>>> import numpy as np
>>> from numpy import linalg as LA
>>> np.set_printoptions(precision=2, suppress=True, linewidth=160)
>>> out = np.array([[0, 0], [1, 1], [1, 2]])
>>> arr = np.kron(np.eye(3, dtype=int), out)
>>> arr
array([[0, 0, 0, 0, 0, 0],
       [1, 1, 0, 0, 0, 0],
       [1, 2, 0, 0, 0, 0],
       [0, 0, 0, 0, 0, 0],
       [0, 0, 1, 1, 0, 0],
       [0, 0, 1, 2, 0, 0],
       [0, 0, 0, 0, 0, 0],
       [0, 0, 0, 0, 1, 1],
       [0, 0, 0, 0, 1, 2]])
>>> Q, V = LA.qr(arr[:, :3])[0], LA.qr(arr[:, 3:])[0]
>>> s = LA.svd(Q.T @ V, compute_uv=False)
>>> (s > 0.9).sum()
np.int64(1)
>>> rng = np.random.default_rng(83687)
>>> labels = rng.permutation(6)
>>> out = arr[:, labels] * rng.choice([-1, 1], 6)
>>> out
array([[ 0,  0,  0,  0,  0,  0],
       [ 1,  1,  0,  0,  0,  0],
       [ 1,  2,  0,  0,  0,  0],
       [ 0,  0,  0,  0,  0,  0],
       [ 0,  0,  0,  0,  1,  1],
       [ 0,  0,  0,  0,  1,  2],
       [ 0,  0,  0,  0,  0,  0],
       [ 0,  0, -1,  1,  0,  0],
       [ 0,  0, -2,  1,  0,  0]])
>>> U, _, VT = LA.svd(arr.T @ out)
>>> np.round(LA.lstsq(arr, out)[0], 2) + 0
array([[ 1.,  0.,  0.,  0.,  0.,  0.],
       [ 0.,  1.,  0.,  0.,  0.,  0.],
       [ 0.,  0.,  0.,  0.,  1.,  0.],
       [ 0.,  0.,  0.,  0.,  0.,  1.],
       [ 0.,  0.,  0.,  1.,  0.,  0.],
       [ 0.,  0., -1.,  0.,  0.,  0.]])
>>> np.round(U @ VT, 2) + 0
array([[ 1.,  0.,  0.,  0.,  0.,  0.],
       [ 0.,  1.,  0.,  0.,  0.,  0.],
       [ 0.,  0.,  0.,  0.,  1.,  0.],
       [ 0.,  0.,  0.,  0.,  0.,  1.],
       [ 0.,  0.,  0.,  1.,  0.,  0.],
       [ 0.,  0., -1.,  0.,  0.,  0.]])
>>> W0 = np.diag(20 * np.array([1, -4, 3, 5, -3, 5])) + np.array([[7, -2, 7, -7, -3, 4],
...     [3, -9, 0, 7, -6, 5],
...     [-4, 9, -4, 6, 2, 5],
...     [-9, -2, -8, 1, -6, -1],
...     [2, 1, 3, -6, 9, 2],
...     [-8, 8, 7, 8, 4, -9]])
>>> W0
array([[ 27,  -2,   7,  -7,  -3,   4],
       [  3, -89,   0,   7,  -6,   5],
       [ -4,   9,  56,   6,   2,   5],
       [ -9,  -2,  -8, 101,  -6,  -1],
       [  2,   1,   3,  -6, -51,   2],
       [ -8,   8,   7,   8,   4,  91]])
>>> Q, Rm = LA.qr(W0)
>>> np.allclose(Rm.T @ Rm, W0.T @ W0)
True
>>> np.trace(Q @ Q.T)
np.float64(6.0)
>>> Q.shape, Rm.shape
((6, 6), (6, 6))
>>> np.round(abs(Rm[0, 0]), 2), round(LA.norm(W0[:, 0]), 2)
(np.float64(30.05), np.float64(30.05))
>>> np.round(Q @ Rm, 2) + 0
array([[ 27.,  -2.,   7.,  -7.,  -3.,   4.],
       [  3., -89.,   0.,   7.,  -6.,   5.],
       [ -4.,   9.,  56.,   6.,   2.,   5.],
       [ -9.,  -2.,  -8., 101.,  -6.,  -1.],
       [  2.,   1.,   3.,  -6., -51.,   2.],
       [ -8.,   8.,   7.,   8.,   4.,  91.]])
>>> np.round(Q.T @ Q, 2) + 0
array([[1., 0., 0., 0., 0., 0.],
       [0., 1., 0., 0., 0., 0.],
       [0., 0., 1., 0., 0., 0.],
       [0., 0., 0., 1., 0., 0.],
       [0., 0., 0., 0., 1., 0.],
       [0., 0., 0., 0., 0., 1.]])
>>> def softmax(z):
...     e = np.exp(z - z.max(axis=-1, keepdims=True))
...     return e / e.sum(axis=-1, keepdims=True)
... 
>>> softmax(arr[5] + 4)
array([0.07, 0.07, 0.19, 0.52, 0.07, 0.07])
>>> scores = arr @ arr.T / np.sqrt(6)
>>> softmax(scores)[5] @ arr
array([0.11, 0.17, 0.61, 1.04, 0.11, 0.17])
>>> out = LA.inv(W0)
>>> np.allclose(out, W0.T)
False
>>> np.round(LA.inv(out), 2) + 0
array([[ 27.,  -2.,   7.,  -7.,  -3.,   4.],
       [  3., -89.,   0.,   7.,  -6.,   5.],
       [ -4.,   9.,  56.,   6.,   2.,   5.],
       [ -9.,  -2.,  -8., 101.,  -6.,  -1.],
       [  2.,   1.,   3.,  -6., -51.,   2.],
       [ -8.,   8.,   7.,   8.,   4.,  91.]])
>>> round(float(LA.cond(W0)), 2)
4.01
>>> out.round(2) + 0
array([[ 0.04,  0.  ,  0.  ,  0.  ,  0.  ,  0.  ],
       [ 0.  , -0.01,  0.  ,  0.  ,  0.  ,  0.  ],
       [ 0.  ,  0.  ,  0.02,  0.  ,  0.  ,  0.  ],
       [ 0.  ,  0.  ,  0.  ,  0.01,  0.  ,  0.  ],
       [ 0.  ,  0.  ,  0.  ,  0.  , -0.02,  0.  ],
       [ 0.  ,  0.  ,  0.  ,  0.  ,  0.  ,  0.01]])
>>> round(float(LA.det(W0) * LA.det(out)), 2)
1.0
>>> out = np.array([[0, -2], [0, 1]])
>>> cent = np.array([[-3, -2, -1], [0, -3, -1], [-2, 1, 1]])
>>> A = np.kron(out, cent)
>>> A
array([[ 0,  0,  0,  6,  4,  2],
       [ 0,  0,  0,  0,  6,  2],
       [ 0,  0,  0,  4, -2, -2],
       [ 0,  0,  0, -3, -2, -1],
       [ 0,  0,  0,  0, -3, -1],
       [ 0,  0,  0, -2,  1,  1]])
>>> # column 1 repeats column 0
>>> np.abs(np.diag(LA.qr(A)[1])) > 1e-9
array([False, False, False,  True,  True,  True])
>>> np.round(np.trace(LA.pinv(A) @ A), 2)
np.float64(3.0)
>>> np.allclose(A[:-1].T @ LA.lstsq(A[:-1].T, A[-1])[0], A[-1])
True
>>> try:
...     LA.inv(A)
... except LA.LinAlgError as e:
...     print(repr(e))
... 
LinAlgError('Singular matrix')
>>> np.round(A @ LA.pinv(A) @ A, 2) + 0
array([[ 0.,  0.,  0.,  6.,  4.,  2.],
       [ 0.,  0.,  0.,  0.,  6.,  2.],
       [ 0.,  0.,  0.,  4., -2., -2.],
       [ 0.,  0.,  0., -3., -2., -1.],
       [ 0.,  0.,  0.,  0., -3., -1.],
       [ 0.,  0.,  0., -2.,  1.,  1.]])
